$ python3 -q
>>> import numpy as np
>>> np.set_printoptions(precision=2, suppress=True, linewidth=120, sign=" ")
>>> rd = lambda a: np.round(a, 2) + 0
>>> Y = np.array([[-2, 0], [1, 0]])
>>> A = np.tile(Y, (2, 2))
>>> A
array([[-2,  0, -2,  0],
       [ 1,  0,  1,  0],
       [-2,  0, -2,  0],
       [ 1,  0,  1,  0]])
>>> # column 2 repeats column 0
>>> U, sigma, Vh = np.linalg.svd(A)
>>> vecs = Vh[:(sigma > 1e-8).sum()]
>>> rng = np.random.default_rng(60)
>>> x0 = A[3] + -2 * A[0] + rng.integers(2) * np.eye(4)[0]
>>> x0
array([ 5.,  0.,  5.,  0.])
>>> np.allclose(vecs.T @ vecs @ x0, x0)
True
>>> Y = A[0, 0] * A[1:] - np.outer(A[1:, 0], A[0])
>>> Y
array([[ 0,  0,  0,  0],
       [ 0,  0,  0,  0],
       [ 0,  0,  0,  0]])
>>> A[:, 0] / A[0, 0]
array([ 1. , -0.5,  1. , -0.5])
>>> rd(np.linalg.norm(A, 2) / np.linalg.norm(A))
np.float64(1.0)
>>> [round(float(x), 2) for x in np.linalg.svd(A, compute_uv=False)[:3]]
[4.47, 0.0, 0.0]
>>> np.linalg.matrix_rank(A, rtol=0.1)
np.int64(1)
>>> np.argsort(-np.linalg.norm(A, axis=0).round(6), kind="stable")[:3]
array([ 0,  2,  1])
>>> K = np.array([[-2, 1, 3, -2, -1],
...     [-1, 3, 2, -1, -3],
...     [2, -1, 0, 3, 0],
...     [-3, -2, 0, 2, 2]])
>>> K[2] = K[0]
>>> K
array([[-2,  1,  3, -2, -1],
       [-1,  3,  2, -1, -3],
       [-2,  1,  3, -2, -1],
       [-3, -2,  0,  2,  2]])
>>> # null space of dimension 2
>>> U, sigma, Vh = np.linalg.svd(K)
>>> vecs = Vh[:(sigma > 1e-8).sum()]
>>> x0 = K[1] + 2 * K[0] + rng.integers(2) * np.eye(5)[2]
>>> x0
array([-5.,  5.,  8., -5., -5.])
>>> np.linalg.matrix_rank(np.vstack([K, x0]))
np.int64(3)
>>> rd(np.linalg.norm(x0 - vecs.T @ vecs @ x0))
np.float64(0.0)
>>> np.allclose(vecs.T @ vecs @ x0, x0)
True
